>>> import numpy as np
>>> from numpy import linalg as LA
>>> np.set_printoptions(precision=3, suppress=True, linewidth=100)
>>> M = np.diag(np.array([2, 2, 1, -2]))
>>> M
array([[ 2,  0,  0,  0],
       [ 0,  2,  0,  0],
       [ 0,  0,  1,  0],
       [ 0,  0,  0, -2]])
>>> # symmetric, so the eigenvalues are real
>>> M2 = LA.inv(M)
>>> round(LA.slogdet(M)[0], 3)
np.float64(-1.0)
>>> LA.inv(M2)
array([[ 2.,  0.,  0.,  0.],
       [ 0.,  2.,  0.,  0.],
       [ 0.,  0.,  1.,  0.],
       [-0., -0., -0., -2.]])
>>> round(LA.eigvalsh(M).min(), 3)
np.float64(-2.0)
>>> [round(float(LA.det(M[:i, :i])), 2) + 0 for i in range(1, 5)]
[2.0, 4.0, 4.0, -8.0]
>>> X = np.load("case19.npy")
>>> X
array([[ 1.   ,  0.   ,  0.   ],
       [ 0.   , -0.857,  0.514],
       [ 0.   ,  0.514,  0.857]])
>>> # 2 groups of indices that never mix
>>> w, V = LA.eigh(X)
>>> np.round(V.T @ V, 3) + 0
array([[1., 0., 0.],
       [0., 1., 0.],
       [0., 0., 1.]])
>>> np.round(V.T @ X @ V, 3) + 0
array([[-1.,  0.,  0.],
       [ 0.,  1.,  0.],
       [ 0.,  0.,  1.]])
>>> V @ np.diag(w) @ V.T
array([[ 1.   ,  0.   ,  0.   ],
       [ 0.   , -0.857,  0.514],
       [ 0.   ,  0.514,  0.857]])
>>> u = np.array([1, 2])
>>> np.round(np.correlate(X[1], X[2], "full"), 3) + 0
array([ 0.   , -0.735,  0.   ,  0.265,  0.   ])
>>> np.polyval(u, X[1])
array([2.   , 1.143, 2.514])
>>> np.convolve(X[1], u)
array([ 0.   , -0.857, -1.2  ,  1.029])
>>> np.round(X.T @ X, 3) + 0
array([[1., 0., 0.],
       [0., 1., 0.],
       [0., 0., 1.]])
>>> LA.pinv(X)
array([[ 1.   ,  0.   ,  0.   ],
       [ 0.   , -0.857,  0.514],
       [ 0.   ,  0.514,  0.857]])
>>> F = np.load("a.npy")
>>> F
array([[1, 2, 1, 2],
       [2, 2, 2, 2],
       [1, 2, 1, 2],
       [2, 2, 2, 2]])
>>> # columns 0 and 2 are equal
>>> w, V = LA.eigh(F)
>>> round(w.sum(), 3), np.trace(F)
(np.float64(6.0), np.int64(6))
>>> V @ np.diag(w) @ V.T
array([[1., 2., 1., 2.],
       [2., 2., 2., 2.],
       [1., 2., 1., 2.],
       [2., 2., 2., 2.]])
>>> np.abs(V[:, -1]).round(6).argmax()
np.int64(1)
>>> np.unique(w.round(6) + 0, return_counts=True)[1]
array([1, 2, 1])
>>> np.round(V.T @ F @ V, 3) + 0
array([[-1.123,  0.   ,  0.   ,  0.   ],
       [ 0.   ,  0.   ,  0.   ,  0.   ],
       [ 0.   ,  0.   ,  0.   ,  0.   ],
       [ 0.   ,  0.   ,  0.   ,  7.123]])
>>> w.round(3) + 0
array([-1.123,  0.   ,  0.   ,  7.123])
>>> feats = np.array([[-0.3, 2.7], [-0.6, 0.8]])
>>> # column 1 is much longer than the rest
>>> round(float(LA.det(2 * feats)), 3), round(LA.det(feats), 3)
(5.52, np.float64(1.38))
>>> np.einsum("ij,ji->", feats, feats)
np.float64(-2.51)
>>> u, r1 = feats[0], feats[1]
>>> np.round(u @ u, 3)
np.float64(7.38)
>>> round(float(u @ r1), 3)
2.34
>>> pr = (u @ r1) / (u @ u) * u
>>> np.round((r1 - pr) @ u, 3)
np.float64(-0.0)
>>> LA.matrix_rank(np.outer(u, r1))
np.int64(1)
>>> data = np.array([[3, 2, 0], [5, -2, -3]])
>>> data[0] = data[1]
>>> data
array([[ 5, -2, -3],
       [ 5, -2, -3]])
>>> # rows and columns are dependent
>>> U, sig, vt = LA.svd(data)
>>> V = vt[:(sig > 1e-8).sum()]
>>> rng = np.random.default_rng(6198)
>>> vec = data[1] + 2 * data[0] + rng.integers(2) * np.eye(3)[1]
>>> vec
array([15., -5., -9.])
>>> np.round(LA.norm(vec - V.T @ V @ vec), 3)
np.float64(0.946)
>>> V.T @ V
array([[ 0.658, -0.263, -0.395],
       [-0.263,  0.105,  0.158],
       [-0.395,  0.158,  0.237]])
>>> [round(float(x), 3) for x in LA.svd(data, compute_uv=False)[:3]]
[8.718, 0.0]
>>> LA.cond(data) > 100
np.True_
>>> round(float(LA.norm(data, 2) / LA.norm(data)), 3)
1.0
>>> np.argsort(-LA.norm(data, axis=0).round(6), kind="stable")[:3]
array([0, 2, 1])
>>> U, sig, vt = LA.svd(data)
>>> np.argmax(sig[:-1] / (sig[1:] + 1e-6)) + 1
np.int64(1)
>>> sig.round(3) + 0
array([8.718, 0.   ])
>>> M2 = U[:, :1] @ np.diag(sig[:1]) @ vt[:1]
>>> M2
array([[ 5., -2., -3.],
       [ 5., -2., -3.]])
>>> LA.matrix_rank(data, rtol=0.05)
np.int64(1)
>>> np.round(np.abs(data - M2).max(), 3)
np.float64(0.0)
>>> np.round(LA.norm(data - M2, 2), 3), round(sig[1], 3)
(np.float64(0.0), np.float64(0.0))
>>> W0 = np.maximum(np.array([[0],
...     [8],
...     [4],
...     [6],
...     [9],
...     [0],
...     [4],
...     [7],
...     [5],
...     [9],
...     [8],
...     [3],
...     [6],
...     [8],
...     [0],
...     [4],
...     [7],
...     [4],
...     [7],
...     [8],
...     [4],
...     [0],
...     [3],
...     [2],
...     [8]]) @ np.array([[-1, 1, 3]]) + np.array([-9, -9, 8]), 0)
>>> W0
array([[ 0,  0,  8],
       [ 0,  0, 32],
       [ 0,  0, 20],
       [ 0,  0, 26],
       [ 0,  0, 35],
       [ 0,  0,  8],
       [ 0,  0, 20],
       [ 0,  0, 29],
       [ 0,  0, 23],
       [ 0,  0, 35],
       [ 0,  0, 32],
       [ 0,  0, 17],
       [ 0,  0, 26],
       [ 0,  0, 32],
       [ 0,  0,  8],
       [ 0,  0, 20],
       [ 0,  0, 29],
       [ 0,  0, 20],
       [ 0,  0, 29],
       [ 0,  0, 32],
       [ 0,  0, 20],
       [ 0,  0,  8],
       [ 0,  0, 17],
       [ 0,  0, 14],
       [ 0,  0, 32]])
>>> theta = np.radians(36)
>>> r_ = np.eye(3)
>>> r_[1, 1] = r_[2, 2] = np.cos(theta)
>>> r_[1, 2], r_[2, 1] = -np.sin(theta), np.sin(theta)
>>> r_
array([[ 1.   ,  0.   ,  0.   ],
       [ 0.   ,  0.809, -0.588],
       [ 0.   ,  0.588,  0.809]])
>>> M2 = W0 @ r_.T
>>> round(float(LA.det(r_)), 3), round(float(np.trace(r_)), 3)
(1.0, 2.618)
>>> np.allclose(W0 @ W0.T, M2 @ M2.T)
True
>>> r_ @ r_
array([[ 1.   ,  0.   ,  0.   ],
       [ 0.   ,  0.309, -0.951],
       [ 0.   ,  0.951,  0.309]])
>>> np.flatnonzero(LA.matrix_power((r_ != 0) + (r_.T != 0) + np.eye(3), 3)[1])
array([1, 2])
>>> (LA.matrix_power((r_ != 0) + (r_.T != 0) + np.eye(3), 3) > 0).astype(int)
array([[1, 0, 0],
       [0, 1, 1],
       [0, 1, 1]])
>>> np.round(LA.det(r_), 3)
np.float64(1.0)
>>> U, sig, vt = LA.svd(W0)
>>> sig
array([122.491,   0.   ,   0.   ])
>>> np.argmax(sig[:-1] / (sig[1:] + 1e-6)) + 1
np.int64(1)
>>> M2 = U[:, :1] @ np.diag(sig[:1]) @ vt[:1]
>>> LA.matrix_rank(M2)
np.int64(1)
>>> M2
array([[ 0.,  0.,  8.],
       [ 0.,  0., 32.],
       [ 0.,  0., 20.],
       [ 0.,  0., 26.],
       [ 0.,  0., 35.],
       [ 0.,  0.,  8.],
       [ 0.,  0., 20.],
       [ 0.,  0., 29.],
       [ 0.,  0., 23.],
       [ 0.,  0., 35.],
       [ 0.,  0., 32.],
       [ 0.,  0., 17.],
       [ 0.,  0., 26.],
       [ 0.,  0., 32.],
       [ 0.,  0.,  8.],
       [ 0.,  0., 20.],
       [ 0.,  0., 29.],
       [ 0.,  0., 20.],
       [ 0.,  0., 29.],
       [ 0.,  0., 32.],
       [ 0.,  0., 20.],
       [ 0.,  0.,  8.],
       [ 0.,  0., 17.],
       [ 0.,  0., 14.],
       [ 0.,  0., 32.]])
>>> LA.matrix_rank(W0, rtol=0.05)
np.int64(1)
